$ ipython --no-banner

In [1]: import numpy as np

In [2]: np.set_printoptions(precision=4, suppress=True, linewidth=100)

In [3]: W0 = np.loadtxt("sample3.csv", delimiter=",")

In [4]: print(W0)
[[ 0.7863  0.2991  0.2137 -0.0427  0.2137  0.0427 -0.2137  0.2991 -0.2137  0.1282]
 [ 0.2991  0.5812 -0.2991  0.0598 -0.2991 -0.0598  0.2991 -0.4188  0.2991 -0.1795]
 [ 0.2137 -0.2991  0.7863  0.0427 -0.2137 -0.0427  0.2137 -0.2991  0.2137 -0.1282]
 [-0.0427  0.0598  0.0427  0.9915  0.0427  0.0085 -0.0427  0.0598 -0.0427  0.0256]
 [ 0.2137 -0.2991 -0.2137  0.0427  0.7863 -0.0427  0.2137 -0.2991  0.2137 -0.1282]
 [ 0.0427 -0.0598 -0.0427  0.0085 -0.0427  0.9915  0.0427 -0.0598  0.0427 -0.0256]
 [-0.2137  0.2991  0.2137 -0.0427  0.2137  0.0427  0.7863  0.2991 -0.2137  0.1282]
 [ 0.2991 -0.4188 -0.2991  0.0598 -0.2991 -0.0598  0.2991  0.5812  0.2991 -0.1795]
 [-0.2137  0.2991  0.2137 -0.0427  0.2137  0.0427 -0.2137  0.2991  0.7863  0.1282]
 [ 0.1282 -0.1795 -0.1282  0.0256 -0.1282 -0.0256  0.1282 -0.1795  0.1282  0.9231]]

In [5]: x0 = np.array([1, 2, 0, 2, 2, 0, 1, 2, 0, 1])

In [6]: print(W0 @ np.eye(10)[3])
[-0.0427  0.0598  0.0427  0.9915  0.0427  0.0085 -0.0427  0.0598 -0.0427  0.0256]

In [7]: print(np.linalg.norm(W0 @ x0) <= np.linalg.norm(W0, 2) * np.linalg.norm(x0) + 1e-9)
True

In [8]: print(W0 @ x0)
[ 2.2393  0.265  -1.2393  2.2479  0.7607 -0.2479  2.2393  0.265   1.2393  0.2564]

In [9]: print(W0 @ np.ones(10))
[1.5128 0.2821 0.4872 1.1026 0.4872 0.8974 1.5128 0.2821 1.5128 0.6923]

In [10]: print(W0 @ (2 * x0))
[ 4.4786  0.5299 -2.4786  4.4957  1.5214 -0.4957  4.4786  0.5299  2.4786  0.5128]

In [11]: evals, vecs = np.linalg.eigh(W0)

In [12]: x0 = np.array([-2, 5, -2, 2, -5, 0, -4, 2, -3, 4])

In [13]: print(np.round(x0 @ W0 @ x0, 4))
66.3077

In [14]: print(round(np.abs(W0).sum(axis=1).max(), 4), np.round(np.abs(evals).max(), 4))
2.7949 1.0

In [15]: evals, vecs = np.linalg.eigvalsh(W0)
Traceback (most recent call last):
  Cell In[15], line 1
    evals, vecs = np.linalg.eigvalsh(W0)
ValueError: too many values to unpack (expected 2)


In [16]: evals, vecs = np.linalg.eigh(W0)

In [17]: print(evals)
[-1.  1.  1.  1.  1.  1.  1.  1.  1.  1.]

In [18]: print(np.linalg.svd(W0, compute_uv=False))
[1. 1. 1. 1. 1. 1. 1. 1. 1. 1.]

In [19]: print(np.linalg.eigvalsh(W0 + 3 * np.eye(10)))
[2. 4. 4. 4. 4. 4. 4. 4. 4. 4.]

In [20]: print(vecs @ np.diag(evals) @ vecs.T)
[[ 0.7863  0.2991  0.2137 -0.0427  0.2137  0.0427 -0.2137  0.2991 -0.2137  0.1282]
 [ 0.2991  0.5812 -0.2991  0.0598 -0.2991 -0.0598  0.2991 -0.4188  0.2991 -0.1795]
 [ 0.2137 -0.2991  0.7863  0.0427 -0.2137 -0.0427  0.2137 -0.2991  0.2137 -0.1282]
 [-0.0427  0.0598  0.0427  0.9915  0.0427  0.0085 -0.0427  0.0598 -0.0427  0.0256]
 [ 0.2137 -0.2991 -0.2137  0.0427  0.7863 -0.0427  0.2137 -0.2991  0.2137 -0.1282]
 [ 0.0427 -0.0598 -0.0427  0.0085 -0.0427  0.9915  0.0427 -0.0598  0.0427 -0.0256]
 [-0.2137  0.2991  0.2137 -0.0427  0.2137  0.0427  0.7863  0.2991 -0.2137  0.1282]
 [ 0.2991 -0.4188 -0.2991  0.0598 -0.2991 -0.0598  0.2991  0.5812  0.2991 -0.1795]
 [-0.2137  0.2991  0.2137 -0.0427  0.2137  0.0427 -0.2137  0.2991  0.7863  0.1282]
 [ 0.1282 -0.1795 -0.1282  0.0256 -0.1282 -0.0256  0.1282 -0.1795  0.1282  0.9231]]

In [21]: print(np.round(vecs.T @ vecs, 4) + 0)
[[1. 0. 0. 0. 0. 0. 0. 0. 0. 0.]
 [0. 1. 0. 0. 0. 0. 0. 0. 0. 0.]
 [0. 0. 1. 0. 0. 0. 0. 0. 0. 0.]
 [0. 0. 0. 1. 0. 0. 0. 0. 0. 0.]
 [0. 0. 0. 0. 1. 0. 0. 0. 0. 0.]
 [0. 0. 0. 0. 0. 1. 0. 0. 0. 0.]
 [0. 0. 0. 0. 0. 0. 1. 0. 0. 0.]
 [0. 0. 0. 0. 0. 0. 0. 1. 0. 0.]
 [0. 0. 0. 0. 0. 0. 0. 0. 1. 0.]
 [0. 0. 0. 0. 0. 0. 0. 0. 0. 1.]]
